>>> import numpy as np
>>> from numpy import linalg as LA
>>> np.set_printoptions(precision=2, suppress=True, linewidth=160)
>>> M = np.loadtxt("dump.csv", delimiter=",")
>>> M
array([[ 1.,  0.,  0.,  0.,  0.,  0.,  0.,  0.,  0.],
       [ 1.,  1.,  0.,  0.,  0.,  0.,  0.,  0.,  0.],
       [ 1.,  1.,  1.,  0.,  0.,  0.,  0.,  0.,  0.],
       [ 0.,  0., -1.,  1.,  0.,  0.,  0.,  0.,  0.],
       [-1.,  1.,  2., -2.,  1.,  0.,  0.,  0.,  0.],
       [-2.,  2.,  3.,  2., -1.,  1.,  0.,  0.,  0.],
       [ 2.,  0.,  2.,  2.,  2., -3.,  1.,  0.,  0.],
       [-3., -1.,  1., -2.,  3.,  1.,  1.,  1.,  0.],
       [-2., -1., -2., -3., -2., -2., -3., -3.,  1.]])
>>> other = M[0, 0] * M[1:] - np.outer(M[1:, 0], M[0])
>>> other
array([[ 0.,  1.,  0.,  0.,  0.,  0.,  0.,  0.,  0.],
       [ 0.,  1.,  1.,  0.,  0.,  0.,  0.,  0.,  0.],
       [ 0.,  0., -1.,  1.,  0.,  0.,  0.,  0.,  0.],
       [ 0.,  1.,  2., -2.,  1.,  0.,  0.,  0.,  0.],
       [ 0.,  2.,  3.,  2., -1.,  1.,  0.,  0.,  0.],
       [ 0.,  0.,  2.,  2.,  2., -3.,  1.,  0.,  0.],
       [ 0., -1.,  1., -2.,  3.,  1.,  1.,  1.,  0.],
       [ 0., -1., -2., -3., -2., -2., -3., -3.,  1.]])
>>> np.flatnonzero(~other.round(6).any(axis=1))
array([], dtype=int64)
>>> np.round(LA.norm(other[6] - other[3]), 2)
np.float64(3.46)
>>> print(LA.norm(other, axis=1))
[1.   1.41 1.41 3.16 4.36 4.69 4.24 6.4 ]
>>> other[6] @ other[3]
np.float64(8.0)
>>> np.diff(M, axis=0)
array([[ 0.,  1.,  0.,  0.,  0.,  0.,  0.,  0.,  0.],
       [ 0.,  0.,  1.,  0.,  0.,  0.,  0.,  0.,  0.],
       [-1., -1., -2.,  1.,  0.,  0.,  0.,  0.,  0.],
       [-1.,  1.,  3., -3.,  1.,  0.,  0.,  0.,  0.],
       [-1.,  1.,  1.,  4., -2.,  1.,  0.,  0.,  0.],
       [ 4., -2., -1.,  0.,  3., -4.,  1.,  0.,  0.],
       [-5., -1., -1., -4.,  1.,  4.,  0.,  1.,  0.],
       [ 1.,  0., -3., -1., -5., -3., -4., -4.,  1.]])
>>> LA.svd(M, compute_uv=False)
array([7.56, 6.02, 4.66, 4.15, 2.62, 0.85, 0.33, 0.07, 0.02])
>>> M[9]
Traceback (most recent call last):
  File "<python-input-13>", line 1, in <module>
    M[9]
    ~^^^
IndexError: index 9 is out of bounds for axis 0 with size 9
>>> np.allclose(M, M.T)
False
>>> print(LA.matrix_power(M, 2))
[[  1.   0.   0.   0.   0.   0.   0.   0.   0.]
 [  2.   1.   0.   0.   0.   0.   0.   0.   0.]
 [  3.   2.   1.   0.   0.   0.   0.   0.   0.]
 [ -1.  -1.  -2.   1.   0.   0.   0.   0.   0.]
 [  1.   4.   6.  -4.   1.   0.   0.   0.   0.]
 [  2.   6.   2.   6.  -2.   1.   0.   0.   0.]
 [ 10.  -2.  -3.  -6.   7.  -6.   1.   0.   0.]
 [ -9.   4.  15.  -6.   7.  -1.   2.   1.   0.]
 [  2.  -7. -20.  -6. -17.   2.  -9.  -6.   1.]]
>>> print(np.allclose(M @ M.T, M.T @ M))
False
>>> print((M - M.T) / 2)
[[ 0.  -0.5 -0.5  0.   0.5  1.  -1.   1.5  1. ]
 [ 0.5  0.  -0.5  0.  -0.5 -1.   0.   0.5  0.5]
 [ 0.5  0.5  0.   0.5 -1.  -1.5 -1.  -0.5  1. ]
 [ 0.   0.  -0.5  0.   1.  -1.  -1.   1.   1.5]
 [-0.5  0.5  1.  -1.   0.   0.5 -1.  -1.5  1. ]
 [-1.   1.   1.5  1.  -0.5  0.   1.5 -0.5  1. ]
 [ 1.   0.   1.   1.   1.  -1.5  0.  -0.5  1.5]
 [-1.5 -0.5  0.5 -1.   1.5  0.5  0.5  0.   1.5]
 [-1.  -0.5 -1.  -1.5 -1.  -1.  -1.5 -1.5  0. ]]
>>> np.round(LA.det(M), 2)
np.float64(1.0)
>>> print(np.trace(M))
9.0
>>> rng = np.random.default_rng(251852)
>>> lab = rng.permutation(9)
>>> other = M[:, lab] * rng.choice([-1, 1], 9)
>>> other
array([[-0.,  0.,  0., -0.,  0., -0.,  0., -1., -0.],
       [-1.,  0.,  0., -0.,  0., -0.,  0., -1., -0.],
       [-1.,  0.,  0., -0.,  0., -1.,  0., -1., -0.],
       [-0.,  0.,  1., -0.,  0.,  1.,  0., -0., -0.],
       [-1.,  1., -2., -0.,  0., -2.,  0.,  1., -0.],
       [-2., -1.,  2., -0.,  1., -3.,  0.,  2., -0.],
       [-0.,  2.,  2., -0., -3., -2.,  0., -2., -1.],
       [ 1.,  3., -2., -0.,  1., -1.,  1.,  3., -1.],
       [ 1., -2., -3., -1., -2.,  2., -3.,  2.,  3.]])
>>> left, _, Vh = LA.svd(M.T @ other)
>>> np.round(left @ Vh, 2) + 0
array([[ 0.,  0.,  0.,  0.,  0.,  0.,  0., -1.,  0.],
       [-1.,  0.,  0.,  0.,  0.,  0.,  0.,  0.,  0.],
       [ 0.,  0.,  0.,  0.,  0., -1.,  0.,  0.,  0.],
       [ 0.,  0.,  1.,  0.,  0.,  0.,  0.,  0.,  0.],
       [ 0.,  1.,  0.,  0.,  0.,  0.,  0.,  0.,  0.],
       [ 0.,  0.,  0.,  0.,  1.,  0.,  0.,  0.,  0.],
       [ 0.,  0.,  0.,  0.,  0.,  0.,  0.,  0., -1.],
       [ 0.,  0.,  0.,  0.,  0.,  0.,  1.,  0.,  0.],
       [ 0.,  0.,  0., -1.,  0.,  0.,  0.,  0.,  0.]])
>>> lab
array([1, 4, 3, 8, 5, 2, 7, 0, 6])
